In [1]: import numpy as np

In [2]: from numpy import linalg as LA

In [3]: np.set_printoptions(precision=1, suppress=True, linewidth=160, legacy="1.25")

In [4]: X = np.load("run8.npy")

In [5]: X
Out[5]: 
array([[0., 0., 5., 2., 1., 3.],
       [3., 0., 3., 4., 0., 5.],
       [0., 0., 2., 0., 1., 1.],
       [0., 0., 0., 2., 3., 1.],
       [0., 0., 0., 2., 2., 3.],
       [0., 0., 1., 1., 3., 3.]])

In [6]: round(float(np.trace(LA.pinv(X) @ X)), 1)
Out[6]: 5.0

In [7]: np.abs(np.diag(LA.qr(X)[1])) > 1e-9
Out[7]: array([ True, False,  True,  True,  True,  True])

In [8]: np.unique(X.round(6), axis=0).shape
Out[8]: (6, 6)

In [9]: np.round(X @ LA.pinv(X) @ X, 1) + 0
Out[9]: 
array([[0., 0., 5., 2., 1., 3.],
       [3., 0., 3., 4., 0., 5.],
       [0., 0., 2., 0., 1., 1.],
       [0., 0., 0., 2., 3., 1.],
       [0., 0., 0., 2., 2., 3.],
       [0., 0., 1., 1., 3., 3.]])

In [10]: left, sv, vt = LA.svd(X)

In [11]: V = vt[:(sv > 1e-8).sum()]

In [12]: rng = np.random.default_rng(948021)

In [13]: vec = X[5] + -2 * X[1] + rng.integers(2) * np.eye(6)[0]

In [14]: vec
Out[14]: array([-6.,  0., -5., -7.,  3., -7.])

In [15]: np.allclose(V.T @ V @ vec, vec)
Out[15]: True

In [16]: LA.matrix_rank(np.vstack([X, vec]))
Out[16]: 5

In [17]: t3 = np.stack([X, -3 * X, X[::-1]])

In [18]: (t3 @ X.T).shape
Out[18]: (3, 6, 6)

In [19]: left, sv, vt = LA.svd(X)

In [20]: sv.round(1) + 0
Out[20]: array([10.9,  4.5,  3.6,  1.5,  0.9,  0. ])

In [21]: Y = left[:, :5] @ np.diag(sv[:5]) @ vt[:5]

In [22]: LA.matrix_rank(Y)
Out[22]: 5

In [23]: round(float(np.abs(X - Y).max()), 1)
Out[23]: 0.0

In [24]: Y.round(1) + 0
Out[24]: 
array([[0., 0., 5., 2., 1., 3.],
       [3., 0., 3., 4., 0., 5.],
       [0., 0., 2., 0., 1., 1.],
       [0., 0., 0., 2., 3., 1.],
       [0., 0., 0., 2., 2., 3.],
       [0., 0., 1., 1., 3., 3.]])

In [25]: LA.matrix_rank(X, rtol=0.05)
Out[25]: 5

In [26]: np.round(LA.norm(X - Y, 2), 1), round(float(sv[5]), 1)
Out[26]: (0.0, 0.0)

In [27]: J = np.load("block19.npy")

In [28]: J
Out[28]: 
array([[ -2,  -2,  -2,  -2,  -2,  -2],
       [ -2,  -4,  -4,  -4,  -4,  -4],
       [ -2,  -4,  -6,  -6,  -6,  -6],
       [ -2,  -4,  -6,  -8,  -8,  -8],
       [ -2,  -4,  -6,  -8, -10, -10],
       [ -2,  -4,  -6,  -8, -10, -12]])

In [29]: vec = np.array([-2, 1, 2, 0, 0, -3])

In [30]: rhs = J @ vec

In [31]: rhs
Out[31]: array([ 4,  4,  6, 12, 18, 24])

In [32]: LA.solve(J, rhs + J[:, 1])
Out[32]: array([-2.,  2.,  2., -0., -0., -3.])

In [33]: LA.solve(J, J[:, 5])
Out[33]: array([-0., -0., -0., -0., -0.,  1.])

In [34]: LA.solve(J, rhs)
Out[34]: array([-2.,  1.,  2., -0., -0., -3.])

In [35]: idx = rng.permutation(6)

In [36]: idx
Out[36]: array([0, 4, 1, 2, 3, 5])

In [37]: Y = J[idx][:, idx]

In [38]: Y
Out[38]: 
array([[ -2,  -2,  -2,  -2,  -2,  -2],
       [ -2, -10,  -4,  -6,  -8, -10],
       [ -2,  -4,  -4,  -4,  -4,  -4],
       [ -2,  -6,  -4,  -6,  -6,  -6],
       [ -2,  -8,  -4,  -6,  -8,  -8],
       [ -2, -10,  -4,  -6,  -8, -12]])

In [39]: round(float(LA.det(Y)), 1), round(LA.det(J[idx]), 1)
Out[39]: (64.0, -64.0)

In [40]: vec = np.array([1, 0, 3, 0, 1, 2])

In [41]: (Y * vec).sum(axis=1)
Out[41]: array([-14, -42, -26, -32, -38, -46])

In [42]: Y @ np.eye(6)[4]
Out[42]: array([-2., -8., -4., -6., -8., -8.])

In [43]: Y @ (2 * vec)
Out[43]: array([-28, -84, -52, -64, -76, -92])

In [44]: J - J[0]
Out[44]: 
array([[  0,   0,   0,   0,   0,   0],
       [  0,  -2,  -2,  -2,  -2,  -2],
       [  0,  -2,  -4,  -4,  -4,  -4],
       [  0,  -2,  -4,  -6,  -6,  -6],
       [  0,  -2,  -4,  -6,  -8,  -8],
       [  0,  -2,  -4,  -6,  -8, -10]])

In [45]: np.abs(J).max()
Out[45]: 12

In [46]: LA.matrix_rank(J)
Out[46]: 6

In [47]: mat = np.loadtxt("x.csv", delimiter=",")

In [48]: mat.round(1) + 0
Out[48]: 
array([[ 0.7,  0. , -0.5],
       [ 0. ,  1. ,  0.1],
       [-0.5,  0.1,  0.3]])

In [49]: rank = LA.matrix_rank(mat)

In [50]: rank
Out[50]: 2

In [51]: null = LA.svd(mat)[2][rank:].T

In [52]: [int(LA.matrix_rank(np.delete(mat, i, axis=0))) for i in range(3)]
Out[52]: [2, 2, 2]

In [53]: null.shape
Out[53]: (3, 1)

In [54]: null[:, 0] / null[np.abs(null[:, 0]).round(6).argmax(), 0]
Out[54]: array([ 0.7, -0.1,  1. ])

In [55]: left, sv, vt = LA.svd(mat)

In [56]: sv.round(1) + 0
Out[56]: array([1., 1., 0.])

In [57]: np.argmax(sv[:-1] / (sv[1:] + 1e-6)) + 1
Out[57]: 2

In [58]: Y = left[:, :2] @ np.diag(sv[:2]) @ vt[:2]

In [59]: np.round(LA.norm(mat - Y) / LA.norm(mat), 1)
Out[59]: 0.0

In [60]: Y.round(1) + 0
Out[60]: 
array([[ 0.7,  0. , -0.5],
       [ 0. ,  1. ,  0.1],
       [-0.5,  0.1,  0.3]])

In [61]: LA.matrix_rank(mat, rtol=0.05)
Out[61]: 2

In [62]: M = np.load("m.npy")

In [63]: M
Out[63]: 
array([[-1.1,  0.9,  1.3, -0.3],
       [-2. ,  1.4,  0. , -0.5],
       [ 0.4,  0. , -1.4,  0.1],
       [ 0.6,  0.3,  0.7,  0. ],
       [-3.1,  0.9, -0.9, -0.6],
       [-3.1, -1. , -0.5, -0.6],
       [-6.8, -1. ,  0.1, -1.3],
       [-6.1,  1.3, -0.3, -1.3],
       [ 7.7,  0.5,  0.4,  1.6],
       [-3.2,  0.7,  0.5, -0.6],
       [-3.8,  2. , -0.2, -0.8],
       [-0.6, -0.6,  2.3, -0.1],
       [-7.1, -0.8,  0. , -1.4],
       [ 8.4,  1.3, -0.4,  1.7],
       [ 2.4, -0.9, -0.5,  0.4]])

In [64]: vec = np.array([0, -1, -1])

In [65]: np.round((vec - mat @ vec) @ (mat @ vec), 1)
Out[65]: 0.0

In [66]: mat @ vec
Out[66]: array([ 0.4, -1.1, -0.4])

In [67]: Xs = M - M.mean(axis=0)

In [68]: left, sv, vt = LA.svd(Xs, full_matrices=False)

In [69]: round(float((sv ** 2).sum() ** 2 / (sv ** 4).sum()), 1)
Out[69]: 1.2

In [70]: np.searchsorted(np.cumsum(sv ** 2) / (sv ** 2).sum(), 0.9) + 1
Out[70]: 1

In [71]: sv
Out[71]: array([17.7,  3.7,  3.3,  0.2])

In [72]: LA.matrix_rank(Xs)
Out[72]: 4

In [73]: np.round(np.abs(vt[-1]), 1) + 0
Out[73]: array([0.2, 0. , 0. , 1. ])
